% ipython --no-banner

In [1]: import numpy as np

In [2]: np.set_printoptions(precision=1, suppress=True, linewidth=160)

In [3]: mat = np.array([[0.1, 0.4, -1.1],
   ...:     [1.1, 1.8, 1.3],
   ...:     [2.5, -0.2, 1.0],
   ...:     [0.4, 0.2, 1.6],
   ...:     [0.8, 2.3, 0.3]])

In [4]: rng = np.random.default_rng(324587)

In [5]: mat[4] = mat[3] + 0.3 * rng.normal(size=3)

In [6]: print(mat)
[[ 0.1  0.4 -1.1]
 [ 1.1  1.8  1.3]
 [ 2.5 -0.2  1. ]
 [ 0.4  0.2  1.6]
 [ 0.5  0.4  1.8]]

In [7]: x0 = np.array([2, 0, 1])

In [8]: y = mat @ x0

In [9]: print(y)
[-0.9  3.5  6.   2.4  2.7]

In [10]: print(np.round(np.linalg.lstsq(mat, y)[0], 1) + 0)
[2. 0. 1.]

In [11]: print(np.round(np.linalg.pinv(mat) @ mat, 1) + 0)
[[1. 0. 0.]
 [0. 1. 0.]
 [0. 0. 1.]]

In [12]: y = y + 0.3 * rng.normal(size=5)

In [13]: print(y)
[-0.7  3.7  6.4  3.   3.2]

In [14]: c, *_ = np.linalg.lstsq(mat, y)

In [15]: print(c.round(1) + 0)
[2.1 0.  1.2]

In [16]: print(np.round(mat.T @ (y - mat @ c), 1) + 0)
[0. 0. 0.]

In [17]: print(round(float(np.linalg.norm(y - mat @ c)), 1))
0.5

In [18]: print([round(float(np.linalg.norm(np.linalg.solve(mat.T @ mat + lam * np.eye(3), mat.T @ y))), 2) for lam in (0, 1, 10, 100)])
[2.4, 2.18, 1.33, 0.29]

In [19]: print(c.round())
[2. 0. 1.]

In [20]: print(np.unravel_index(np.abs(mat).argmax(), mat.shape))
(np.int64(2), np.int64(0))

In [21]: print(mat.sum(axis=1))
[-0.6  4.2  3.3  2.2  2.6]

In [22]: print(np.count_nonzero(mat))
15

In [23]: O = mat.astype(float).copy()

In [24]: for j in range(3):
    ...:     O[:, j] -= O[:, :j] @ (O[:, :j].T @ O[:, j])
    ...:     O[:, j] /= np.linalg.norm(O[:, j])
    ...: 

In [25]: print(np.round(O.T @ mat, 1) + 0)
[[2.8 0.6 1.9]
 [0.  1.8 0.8]
 [0.  0.  2.3]]

In [26]: print(np.round(O.T @ O, 1) + 0)
[[1. 0. 0.]
 [0. 1. 0.]
 [0. 0. 1.]]

In [27]: feats = np.load("arr.npy")

In [28]: print(feats)
[[ 0  2 -2  0  4 -4]
 [ 1 -1  2  2 -2  4]
 [-1 -1  1 -2 -2  2]
 [ 0 -2  2  0 -4  4]
 [-1  1 -2 -2  2 -4]
 [ 1  1 -1  2  2 -2]]

In [29]: print(np.argsort(-np.linalg.norm(feats, axis=0).round(6), kind="stable")[:3])
[5 4 2]

In [30]: print(round(np.linalg.norm(feats, 2) / np.linalg.norm(feats), 1))
0.9

In [31]: print(np.allclose(feats[:-1].T @ np.linalg.lstsq(feats[:-1].T, feats[-1])[0], feats[-1]))
True

In [32]: print(np.linalg.lstsq(feats[:-1].T, feats[-1])[2])
3

In [33]: print(np.abs(np.diag(np.linalg.qr(feats)[1])) > 1e-9)
[ True  True  True False False False]

In [34]: print(np.round(np.trace(np.linalg.pinv(feats) @ feats), 1))
3.0

In [35]: out = feats / np.linalg.norm(feats, axis=1, keepdims=True)

In [36]: C2 = out @ out.T

In [37]: print(np.argwhere(np.triu(np.abs(C2) > 0.95, 1)))
[[0 3]
 [1 4]
 [2 5]]

In [38]: print(round(float(np.degrees(np.arccos(np.clip(C2[3, 1], -1, 1)))), 1))
30.0

In [39]: print(np.linalg.norm(out, axis=1))
[1. 1. 1. 1. 1. 1.]

In [40]: print((np.abs(C2) > 0.9).astype(int))
[[1 0 0 1 0 0]
 [0 1 0 0 1 0]
 [0 0 1 0 0 1]
 [1 0 0 1 0 0]
 [0 1 0 0 1 0]
 [0 0 1 0 0 1]]

In [41]: O, vecs = np.linalg.qr(mat[:, :2])[0], np.linalg.qr(mat[:, 2:])[0]

In [42]: sig = np.linalg.svd(O.T @ vecs, compute_uv=False)

In [43]: print((sig > 0.9).sum())
0

In [44]: J = np.load("a.npy")

In [45]: print(J)
[[ 0.3  0.9  1.  -0.3  8. ]
 [ 1.6 -0.2 -0.2  0.8  0. ]
 [-0.2  1.2 -0.1 -0.3 -8. ]
 [-0.8 -1.2  1.3 -0.1 12. ]]

In [46]: out = J / np.sqrt((J ** 2).mean(axis=1, keepdims=True))

In [47]: print(np.linalg.norm(out, axis=1))
[2.2 2.2 2.2 2.2]

In [48]: out = np.array([[2, 3, 2], [2, 2, 1]])

In [49]: cent = np.kron(out, J)

In [50]: print(cent)
[[  0.6   1.8   2.   -0.6  16.    0.9   2.7   3.   -0.9  24.    0.6   1.8   2.   -0.6  16. ]
 [  3.2  -0.4  -0.4   1.6   0.    4.8  -0.6  -0.6   2.4   0.    3.2  -0.4  -0.4   1.6   0. ]
 [ -0.4   2.4  -0.2  -0.6 -16.   -0.6   3.6  -0.3  -0.9 -24.   -0.4   2.4  -0.2  -0.6 -16. ]
 [ -1.6  -2.4   2.6  -0.2  24.   -2.4  -3.6   3.9  -0.3  36.   -1.6  -2.4   2.6  -0.2  24. ]
 [  0.6   1.8   2.   -0.6  16.    0.6   1.8   2.   -0.6  16.    0.3   0.9   1.   -0.3   8. ]
 [  3.2  -0.4  -0.4   1.6   0.    3.2  -0.4  -0.4   1.6   0.    1.6  -0.2  -0.2   0.8   0. ]
 [ -0.4   2.4  -0.2  -0.6 -16.   -0.4   2.4  -0.2  -0.6 -16.   -0.2   1.2  -0.1  -0.3  -8. ]
 [ -1.6  -2.4   2.6  -0.2  24.   -1.6  -2.4   2.6  -0.2  24.   -0.8  -1.2   1.3  -0.1  12. ]]

In [51]: print(round(float(np.linalg.norm(cent, 2)), 1), round(np.linalg.norm(out, 2) * np.linalg.norm(J, 2), 1))
84.0 84.0
